$ python3 -q
>>> import numpy as np
>>> np.set_printoptions(precision=3, suppress=True, linewidth=100)
>>> F = np.loadtxt("data.csv", delimiter=",")
>>> F
array([[ 2.,  2.,  5.,  5.],
       [-1., -1.,  2.,  2.],
       [ 1.,  1.,  4.,  4.]])
>>> left, sigma, VT = np.linalg.svd(F)
>>> vecs = VT[:(sigma > 1e-8).sum()]
>>> rng = np.random.default_rng(3427)
>>> x = F[0] + -3 * F[2] + rng.integers(2) * np.eye(4)[2]
>>> x
array([-1., -1., -6., -7.])
>>> np.diag(vecs.T @ vecs)
array([0.5, 0.5, 0.5, 0.5])
>>> np.allclose(vecs.T @ vecs @ x, x)
False
>>> np.linalg.matrix_rank(np.vstack([F, x]))
np.int64(3)
>>> round(np.linalg.norm(x - vecs.T @ vecs @ x), 3)
np.float64(0.707)
>>> arr = np.load("mat.npy")
>>> arr
array([[ 7,  3,  0],
       [ 5,  3,  0],
       [ 7,  0,  2],
       [ 9,  0,  0],
       [ 5,  0,  8],
       [ 8,  0,  0],
       [ 3,  3,  2],
       [ 1,  9,  0],
       [ 8,  0,  5],
       [ 3,  3,  2],
       [ 0, 15,  2],
       [ 9,  0,  0]])
>>> B = arr + rng.integers(-2, 3, (12, 2)) @ rng.integers(-2, 3, (2, 3))
>>> B
array([[ 2,  0, -5],
       [ 1, -1, -4],
       [ 9,  6,  4],
       [12,  5,  3],
       [ 1, -4,  4],
       [ 5, -5, -3],
       [ 1,  5,  0],
       [ 3, 15,  2],
       [ 9,  3,  6],
       [ 9,  5,  8],
       [ 2, 21,  4],
       [10,  3,  1]])
>>> B - arr
array([[-5, -3, -5],
       [-4, -4, -4],
       [ 2,  6,  2],
       [ 3,  5,  3],
       [-4, -4, -4],
       [-3, -5, -3],
       [-2,  2, -2],
       [ 2,  6,  2],
       [ 1,  3,  1],
       [ 6,  2,  6],
       [ 2,  6,  2],
       [ 1,  3,  1]])
>>> np.abs(B - arr).sum(axis=1)
array([13, 12, 10, 11, 12, 11,  6, 10,  5, 14, 10,  5])
>>> np.linalg.matrix_rank(B - arr, tol=1e-8)
np.int64(2)
>>> cen = arr - arr.mean(axis=0)
>>> left, sigma, VT = np.linalg.svd(cen, full_matrices=False)
>>> sigma
array([17.809,  8.579,  4.051])
>>> np.linalg.matrix_rank(cen)
np.int64(3)
>>> np.abs(VT[-1])
array([0.794, 0.513, 0.327])
>>> x = np.array([-1, -4, 3])
>>> rhs = arr @ x
>>> np.round(np.linalg.pinv(arr) @ arr, 3) + 0
array([[1., 0., 0.],
       [0., 1., 0.],
       [0., 0., 1.]])
>>> np.linalg.lstsq(arr, rhs)[0]
array([-1., -4.,  3.])
>>> rhs
array([-19, -17,  -1,  -9,  19,  -8,  -9, -37,   7,  -9, -54,  -9])
>>> np.linalg.solve(arr.T @ arr, arr.T @ rhs)
array([-1., -4.,  3.])
>>> rhs = rhs + 0.3 * rng.normal(size=12)
>>> rhs
array([-18.889, -17.436,  -1.12 ,  -8.93 ,  18.988,  -7.918,  -8.84 , -36.939,   6.894,  -8.805,
       -54.438,  -8.869])
>>> coef, *_ = np.linalg.lstsq(arr, rhs)
>>> np.round(arr.T @ (rhs - arr @ coef), 3) + 0
array([0., 0., 0.])
>>> coef.round()
array([-1., -4.,  3.])
